$ python3 -q
>>> import numpy as np
>>> np.set_printoptions(suppress=True, linewidth=200)
>>> m1 = np.load("arr.npy")
>>> m1
array([[ 0,  0,  0],
       [ 0,  0,  0],
       [ 7,  1,  3],
       [ 0,  0,  0],
       [ 0,  0,  0],
       [ 7,  1,  3],
       [15, 10, -3],
       [ 0,  0,  0],
       [ 7,  1,  3],
       [18, 19,  6],
       [ 3,  9,  9],
       [ 8,  9, -6],
       [ 0,  0,  0],
       [ 0,  0,  0],
       [ 0,  0,  0],
       [ 3,  9,  9]])
>>> Ac = m1 - m1.mean(axis=0)
>>> evecs = np.linalg.svd(Ac)[2][:1]
>>> other = Ac - Ac @ evecs.T @ evecs
>>> np.round(np.diag(evecs.T @ evecs), 2)
array([0.48, 0.5 , 0.02])
>>> np.round((Ac @ evecs.T).std(axis=0), 2)
array([7.47])
>>> other = np.c_[m1[:, :2] @ np.array([[-1, -3], [2, -1]]), np.array([5, -7, 1, -3, 4, 3, -9, 3, -9, 1, -8, 9, -4, 8, 0, -2])]
>>> other
array([[  0,   0,   5],
       [  0,   0,  -7],
       [ -5, -22,   1],
       [  0,   0,  -3],
       [  0,   0,   4],
       [ -5, -22,   3],
       [  5, -55,  -9],
       [  0,   0,   3],
       [ -5, -22,  -9],
       [ 20, -73,   1],
       [ 15, -18,  -8],
       [ 10, -33,   9],
       [  0,   0,  -4],
       [  0,   0,   8],
       [  0,   0,   0],
       [ 15, -18,  -2]])
>>> np.round(np.linalg.lstsq(m1, other[:, 0])[0], 2) + 0
array([-1.,  2.,  0.])
>>> np.round(np.linalg.norm(np.linalg.qr(m1)[0].T @ other, axis=0) ** 2 / ((other ** 2).sum(axis=0) + 1e-12), 2)
array([1.  , 1.  , 0.15])
>>> np.linalg.matrix_rank(other)
np.int64(3)
>>> np.round(np.linalg.norm(other - m1 @ np.linalg.lstsq(m1, other)[0], axis=0), 2) + 0
array([ 0.  ,  0.  , 20.83])
>>> Z = m1[[7, 2]].astype(float)
>>> for _ in range(4):
...     labels = np.linalg.norm(m1[:, None] - Z, axis=-1).argmin(axis=1)
...     Z = np.array([m1[labels == j].mean(axis=0) for j in range(2)])
... 
>>> labels
array([0, 0, 1, 0, 0, 1, 1, 0, 1, 1, 1, 1, 0, 0, 0, 1])
>>> np.round(Z[1] - Z[0], 2)
array([8.5 , 7.38, 3.  ])
>>> Z.round(2)
array([[0.  , 0.  , 0.  ],
       [8.5 , 7.38, 3.  ]])
>>> np.bincount(labels)
array([8, 8])
>>> np.abs(Z[1] - Z[0]).argmax()
np.int64(0)
>>> Uu, sv, vt = np.linalg.svd(Z, full_matrices=False)
>>> np.round(np.abs(vt[0]), 2)
array([0.73, 0.63, 0.26])
>>> Uu.shape, sv.shape, vt.shape
((2, 2), (2,), (2, 3))
>>> Uu.T @ Uu
array([[1., 0.],
       [0., 1.]])
>>> np.round(Uu.T @ Z @ vt.T, 2) + 0
array([[11.65,  0.  ],
       [ 0.  ,  0.  ]])
>>> sv.round(2)
array([11.65,  0.  ])
>>> dist = np.linalg.norm(m1[:, None] - m1[None], axis=-1)
>>> np.unravel_index(dist.round(6).argmax(), dist.shape)
(np.int64(0), np.int64(9))
>>> dist[:5, :5].round(2)
array([[0.  , 0.  , 7.68, 0.  , 0.  ],
       [0.  , 0.  , 7.68, 0.  , 0.  ],
       [7.68, 7.68, 0.  , 7.68, 7.68],
       [0.  , 0.  , 7.68, 0.  , 0.  ],
       [0.  , 0.  , 7.68, 0.  , 0.  ]])
>>> np.flatnonzero(dist[7] < dist.mean() / 2)
array([ 0,  1,  3,  4,  7, 12, 13, 14])
>>> data = np.array([[0.8, -0.1], [0.0, 0.3], [0.2, 0.6]])
>>> data
array([[ 0.8, -0.1],
       [ 0. ,  0.3],
       [ 0.2,  0.6]])
>>> Uu, sv, vt = np.linalg.svd(data, full_matrices=False)
>>> np.allclose(Uu * sv @ vt, data)
True
>>> (sv > 1e-8).sum()
np.int64(2)
>>> cov = data.T @ data
>>> (data @ data.T).shape
(3, 3)
>>> np.round(np.linalg.eigvalsh(cov)[::-1], 2)
array([0.69, 0.45])
>>> round(np.trace(cov), 2), round(float((data ** 2).sum()), 2)
(np.float64(1.14), 1.14)
>>> np.allclose(cov, cov.T)
True
>>> proj = data @ np.linalg.solve(data.T @ data, data.T)
>>> np.allclose(proj @ proj, proj)
True
>>> np.trace(proj)
np.float64(2.0)
>>> np.round(np.diag(proj), 2)
array([0.99, 0.2 , 0.81])
>>> other = data / np.linalg.norm(data, axis=1, keepdims=True)
>>> cov = other @ other.T
>>> (np.abs(cov) > 0.9).astype(int)
array([[1, 0, 0],
       [0, 1, 1],
       [0, 1, 1]])
>>> (cov - 2 * np.eye(3)).round(6).argmax(axis=1)
array([2, 2, 1])
>>> np.argwhere(np.triu(np.abs(cov) > 0.95, 1))
array([], shape=(0, 2), dtype=int64)
>>> cov[1].round(2)
array([-0.12,  1.  ,  0.95])
>>> np.round(np.linalg.norm(other, axis=1), 2)
array([1., 1., 1.])
>>> cov.round(2)
array([[ 1.  , -0.12,  0.2 ],
       [-0.12,  1.  ,  0.95],
       [ 0.2 ,  0.95,  1.  ]])
>>> X = np.array([[2, 2, -3], [-2, 3, 2], [-2, -3, 2], [-2, -3, 0]])
>>> X[1] = X[2]
>>> X
array([[ 2,  2, -3],
       [-2, -3,  2],
       [-2, -3,  2],
       [-2, -3,  0]])
>>> other = np.array([[1, -9, -3], [6, -7, -3]])
>>> Z = np.kron(other, data)
>>> np.round(np.linalg.norm(Z, 2), 2), round(np.linalg.norm(other, 2) * np.linalg.norm(data, 2), 2)
(np.float64(10.82), np.float64(10.82))
>>> Z.shape
(6, 6)
>>> np.linalg.matrix_rank(Z)
np.int64(4)
>>> f = np.array([-1, -3, 2])
>>> np.convolve(X[2], f)
array([  2,   9,   3, -12,   4])
>>> np.correlate(X[2], X[0], "full")
array([  6,   5, -16,  -2,   4])
>>> np.polyval(f, X[2])
array([ 4,  2, -8])
>>> J = np.loadtxt("m.csv", delimiter=",")
>>> J
array([[-0.2 ,  1.1 ,  3.5 ],
       [-0.3 , -0.2 , -0.68],
       [-1.2 , -0.5 , -1.74],
       [ 1.  ,  1.3 ,  4.02],
       [-0.1 , -0.7 , -1.72],
       [-2.3 ,  0.3 ,  1.17],
       [-0.5 ,  0.1 ,  0.16],
       [ 1.4 , -0.4 , -0.65],
       [ 2.3 ,  0.2 ,  0.32],
       [ 0.8 ,  0.2 , -0.05],
       [-0.6 ,  0.3 ,  1.58],
       [ 1.6 ,  1.2 ,  4.04],
       [ 0.9 ,  0.  ,  0.44],
       [ 1.8 , -0.2 , -0.49],
       [-1.7 ,  0.1 ,  0.03],
       [ 0.6 ,  1.1 ,  3.04],
       [ 2.  , -0.7 , -1.49],
       [-0.1 ,  1.5 ,  4.69],
       [-0.8 , -1.2 , -3.6 ],
       [ 1.2 , -0.1 , -0.61],
       [-1.2 , -0.7 , -3.06],
       [-1.6 , -1.7 , -5.27],
       [ 1.7 ,  0.  ,  0.15],
       [-0.3 , -1.6 , -5.09],
       [-1.2 ,  1.4 ,  4.17],
       [ 0.8 , -0.5 , -1.84]])
>>> proj = m1 @ np.linalg.solve(m1.T @ m1, m1.T)
>>> np.linalg.matrix_rank(np.eye(16) - proj)
np.int64(13)
>>> np.round(np.diag(proj), 2)
array([0.  , 0.  , 0.28, 0.  , 0.  , 0.28, 0.41, 0.  , 0.28, 0.52, 0.38, 0.48, 0.  , 0.  , 0.  , 0.38])
